$ python3 -q
>>> import numpy as np
>>> np.set_printoptions(precision=2, suppress=True, linewidth=120, sign=" ")
>>> def tidy(a):
...     return np.round(a, 2) + 0
... 
>>> X = np.loadtxt("run1.csv", delimiter=",")
>>> X
array([[ 1.,  1.,  1.,  1.,  1.,  1.,  1.,  1.],
       [ 1., -1., -1.,  1.,  1., -1., -1.,  1.],
       [ 1.,  1.,  1.,  1., -1., -1., -1., -1.],
       [ 1., -1.,  1., -1., -1.,  1., -1.,  1.],
       [ 1.,  1., -1., -1., -1., -1.,  1.,  1.],
       [ 1.,  1., -1., -1.,  1.,  1., -1., -1.],
       [ 1., -1.,  1., -1.,  1., -1.,  1., -1.],
       [ 1., -1., -1.,  1., -1.,  1.,  1., -1.]])
>>> Q, r_ = np.linalg.qr(X)
>>> tidy(np.abs(np.diag(r_)))
array([ 2.83,  2.83,  2.83,  2.83,  2.83,  2.83,  2.83,  2.83])
>>> tidy(abs(r_[0, 0])), tidy(np.linalg.norm(X[:, 0]))
(np.float64(2.83), np.float64(2.83))
>>> tidy(Q @ r_)
array([[ 1.,  1.,  1.,  1.,  1.,  1.,  1.,  1.],
       [ 1., -1., -1.,  1.,  1., -1., -1.,  1.],
       [ 1.,  1.,  1.,  1., -1., -1., -1., -1.],
       [ 1., -1.,  1., -1., -1.,  1., -1.,  1.],
       [ 1.,  1., -1., -1., -1., -1.,  1.,  1.],
       [ 1.,  1., -1., -1.,  1.,  1., -1., -1.],
       [ 1., -1.,  1., -1.,  1., -1.,  1., -1.],
       [ 1., -1., -1.,  1., -1.,  1.,  1., -1.]])
>>> tidy(np.abs(np.linalg.eigvals(X)).max())
np.float64(2.83)
>>> tidy(np.sort(np.abs(np.linalg.eigvals(X))))
array([ 2.83,  2.83,  2.83,  2.83,  2.83,  2.83,  2.83,  2.83])
>>> tidy(np.linalg.det(X))
np.float64(-4096.0)
>>> np.trace(X)
np.float64(0.0)
>>> W1 = np.array([[2, 1, 0, -6],
...     [6, 7, -6, 9],
...     [0, 7, -5, 1],
...     [-3, 5, 7, -3],
...     [-7, 5, -5, 1],
...     [9, 0, -6, -5],
...     [-4, -6, -4, -1],
...     [-8, 0, -7, 6]])
>>> beta = np.array([-2, -2, 2, 1])
>>> hid = np.maximum(X @ W1 + beta, 0)
>>> (hid > 0).astype(int)
array([[ 0,  1,  0,  1],
       [ 0,  1,  1,  0],
       [ 1,  1,  1,  1],
       [ 1,  0,  0,  0],
       [ 0,  0,  0,  1],
       [ 1,  1,  0,  0],
       [ 0,  0,  0,  0],
       [ 1,  0,  1,  0]])
>>> W2 = np.array([[5, 2, 3], [4, 0, 3], [5, 4, 5], [0, 4, 4]])
>>> W1 @ W2
array([[ 14, -20, -15],
       [ 28,  24,  45],
       [  3, -16,   0],
       [ 40,  10,  29],
       [-40, -30, -27],
       [ 15, -26, -23],
       [-64, -28, -54],
       [-75, -20, -35]])
>>> (hid @ W2).round(6).argmax(axis=1)
array([ 0,  0,  0,  0,  1,  0,  0,  0])
